>>> import numpy as np
>>> from numpy import linalg as LA
>>> np.set_printoptions(precision=3, suppress=True, linewidth=160, floatmode="fixed")
>>> def rd(a):
...     return np.round(a, 3) + 0
... 
>>> m1 = np.loadtxt("sample8.csv", delimiter=",")
>>> print(m1)
[[ 2.000  0.000  0.000  4.000]
 [ 0.000  0.000  0.000  0.000]
 [ 0.000  0.000 13.000 26.000]
 [ 0.000  0.000  0.000  0.000]
 [61.000 65.000 57.000 40.000]
 [49.000 23.000 40.000 47.000]
 [ 0.000  0.000  0.000  0.000]
 [ 0.000  0.000  0.000  0.000]
 [ 0.000  0.000  0.000  4.000]
 [ 0.000  0.000  0.000  0.000]
 [51.000 17.000 34.000 47.000]
 [65.000 42.000 48.000 50.000]
 [27.000 14.000 17.000 21.000]
 [ 0.000 11.000  0.000  0.000]
 [ 0.000  0.000  0.000  0.000]
 [ 0.000  0.000  0.000  0.000]
 [ 0.000  0.000  0.000  0.000]
 [ 0.000 10.000  0.000  0.000]
 [49.000 14.000 19.000 35.000]
 [ 0.000  0.000  0.000  0.000]
 [ 0.000  0.000  0.000  0.000]
 [ 0.000  0.000  0.000  0.000]
 [ 0.000  0.000  0.000  6.000]
 [ 1.000  0.000  0.000 16.000]
 [29.000 32.000 24.000 16.000]
 [34.000 33.000 32.000 25.000]
 [ 0.000  0.000  0.000  9.000]
 [ 0.000  0.000 11.000 21.000]
 [61.000 27.000 40.000 51.000]
 [ 0.000  0.000 15.000 23.000]
 [ 0.000  0.000  0.000  3.000]
 [ 0.000  0.000 14.000 10.000]
 [25.000  3.000 12.000 23.000]
 [52.000 67.000 40.000 19.000]]
>>> Xc = m1 - m1.mean(axis=0)
>>> evecs = LA.svd(Xc)[2][:1]
>>> Y = Xc - Xc @ evecs.T @ evecs
>>> print(rd(Y.std(axis=0)))
[4.245 8.280 3.270 7.538]
>>> print(rd(np.cov(Xc @ evecs.T, rowvar=False)))
1283.489
>>> print(rd(LA.norm(Y) / LA.norm(Xc)))
0.332
>>> print(LA.norm(Y, axis=1).round(6).argmax())
33
>>> Xc = (m1 - m1.mean(axis=0)) / m1.std(axis=0)
>>> print(rd(Xc.std(axis=0)))
[1.000 1.000 1.000 1.000]
>>> coef = LA.lstsq(np.delete(Xc, 1, axis=1), Xc[:, 1])[0]
>>> print(rd(1 - np.var(Xc[:, 1] - np.delete(Xc, 1, axis=1) @ coef)))
0.931
>>> print(np.abs(coef).argmax())
1
>>> labels = m1[:, 2] > np.median(m1[:, 2])
>>> f = m1[labels].mean(axis=0) - m1[~labels].mean(axis=0)
>>> print(rd((((m1 - m1.mean(axis=0)) @ f > 0) == labels).mean()))
0.882
>>> print(np.argsort(-np.abs(f).round(6), kind="stable"))
[0 3 2 1]
>>> print(rd(f))
[33.375 21.361 27.733 28.056]
>>> print(((m1 - m1.mean(axis=0)) @ f > 0).astype(int))
[0 0 0 0 1 1 0 0 0 0 1 1 1 0 0 0 0 0 1 0 0 0 0 0 1 1 0 0 1 0 0 0 1 1]
>>> Xc = m1 - m1.mean(axis=0)
>>> Uu, s, Vt = LA.svd(Xc, full_matrices=False)
>>> print(np.abs(Uu[:, 0]).argmax())
4
>>> print(rd(s))
[205.804  63.710  31.726  13.178]
>>> print(np.searchsorted(np.cumsum(s ** 2) / (s ** 2).sum(), 0.9) + 1)
2
>>> print(rd(Vt[0] * np.sign(Vt[0, np.abs(Vt[0]).argmax()])))
[0.633 0.452 0.465 0.422]
>>> print(LA.matrix_rank(Xc))
4
>>> print(np.abs(Vt[0]).argmax())
0
>>> K = np.load("data.npy")
>>> print(K)
[[-2.000  0.000]
 [ 0.000  2.000]]
>>> # symmetric, so the eigenvalues are real
>>> print((LA.matrix_power((K != 0) + (K.T != 0) + np.eye(2), 2) > 0).astype(int))
[[1 0]
 [0 1]]
>>> print(np.flatnonzero(LA.matrix_power((K != 0) + (K.T != 0) + np.eye(2), 2)[0]))
[0]
>>> vec = np.array([-1, -1, 0, 1])
>>> target = m1 @ vec
>>> coef, lr = np.zeros(4), 1 / LA.norm(m1, 2) ** 2
>>> for i in range(30):
...     coef -= lr * m1.T @ (m1 @ coef - target)
...     if i % 10 == 0: print(i, round(LA.norm(m1 @ coef - target), 3))
... 
0 89.434
10 49.316
20 29.743
>>> print(rd(LA.cond(m1)))
17.569
>>> print(rd(LA.matrix_power(K - np.diag(np.diag(K)), 2)))
[[0.000 0.000]
 [0.000 0.000]]
>>> mat = np.load("arr.npy")
>>> print(mat)
[[-6 -4 -6 -6  4 -4]
 [ 9  6  9  9 -6  6]
 [ 3  2  3  3 -2  2]]
>>> # columns 0 and 2 are equal
>>> print(LA.matrix_rank(mat))
1
>>> LA.rank(mat)
Traceback (most recent call last):
  File "<python-input-47>", line 1, in <module>
    LA.rank(mat)
    ^^^^^^^
AttributeError: module 'numpy.linalg' has no attribute 'rank'
>>> print(rd(LA.norm(mat)))
23.367
>>> print(mat - mat[0])
[[  0   0   0   0   0   0]
 [ 15  10  15  15 -10  10]
 [  9   6   9   9  -6   6]]
>>> print(np.diff(mat, axis=0))
[[ 15  10  15  15 -10  10]
 [ -6  -4  -6  -6   4  -4]]
>>> print(mat.sum(axis=0))
[ 6  4  6  6 -4  4]
>>> print(np.abs(mat).max())
9
>>> print(mat.shape)
(3, 6)
